>>> import numpy as np
>>> np.set_printoptions(precision=2, suppress=True, linewidth=120)
>>> tidy = lambda a: np.round(a, 2) + 0
>>> mat = np.load("m.npy")
>>> print(mat)
[[1.   0.   0.   0.   0.  ]
 [0.   0.5  0.   0.5  0.  ]
 [0.   0.   1.   0.   0.  ]
 [0.   0.25 0.   0.5  0.25]
 [0.   0.   0.   0.   1.  ]]
>>> f, r1 = mat[3], mat[2]
>>> print(f @ r1)
0.0
>>> pr = (f @ r1) / (f @ f) * f
>>> print(tidy(np.linalg.norm(f + r1) ** 2 + np.linalg.norm(f - r1) ** 2))
2.75
>>> print(r1 - pr)
[0. 0. 1. 0. 0.]
>>> print(np.outer(f, r1))
[[0.   0.   0.   0.   0.  ]
 [0.   0.   0.25 0.   0.  ]
 [0.   0.   0.   0.   0.  ]
 [0.   0.   0.5  0.   0.  ]
 [0.   0.   0.25 0.   0.  ]]
>>> print((r1 - pr) @ f)
0.0
>>> rng = np.random.default_rng(70646)
>>> lab = rng.permutation(5)
>>> print(lab)
[3 4 2 0 1]
>>> out = mat[lab][:, lab]
>>> print(np.allclose(out, mat))
False
>>> vec = np.array([3, 3, 3, 0, -1])
>>> y = mat @ vec
>>> print(y)
[ 3.   1.5  3.   0.5 -1. ]
>>> print(tidy(np.linalg.solve(mat, y)))
[ 3.  3.  3.  0. -1.]
>>> print(tidy(np.linalg.solve(mat, -3 * y)))
[-9. -9. -9.  0.  3.]
>>> print(tidy(np.linalg.solve(mat.T, mat[1])))
[0. 1. 0. 0. 0.]
>>> hat = np.triu(np.array([[1, 5, 0, 9, 1],
...     [3, 0, 8, 9, 6],
...     [6, 9, 1, 7, 9],
...     [3, 0, 5, 6, 3],
...     [0, 8, 2, 3, 3]]), 1) + np.eye(5)
>>> out = hat @ mat @ np.linalg.inv(hat)
>>> print(np.linalg.matrix_rank(out))
5
>>> print(tidy(np.poly(out)))
[ 1.   -4.    6.12 -4.38  1.37 -0.12]
>>> print(hat @ mat - mat @ hat)
[[ 0.   -0.25  0.   -2.    2.25]
 [ 0.    2.25  4.    0.    3.75]
 [ 0.    1.75  0.   -3.5   1.75]
 [ 0.    0.   -2.   -2.25  0.  ]
 [ 0.    0.    0.    0.    0.  ]]
>>> print(tidy(np.linalg.det(out)))
0.13
>>> print(np.trace(out), np.trace(mat))
4.0 4.0
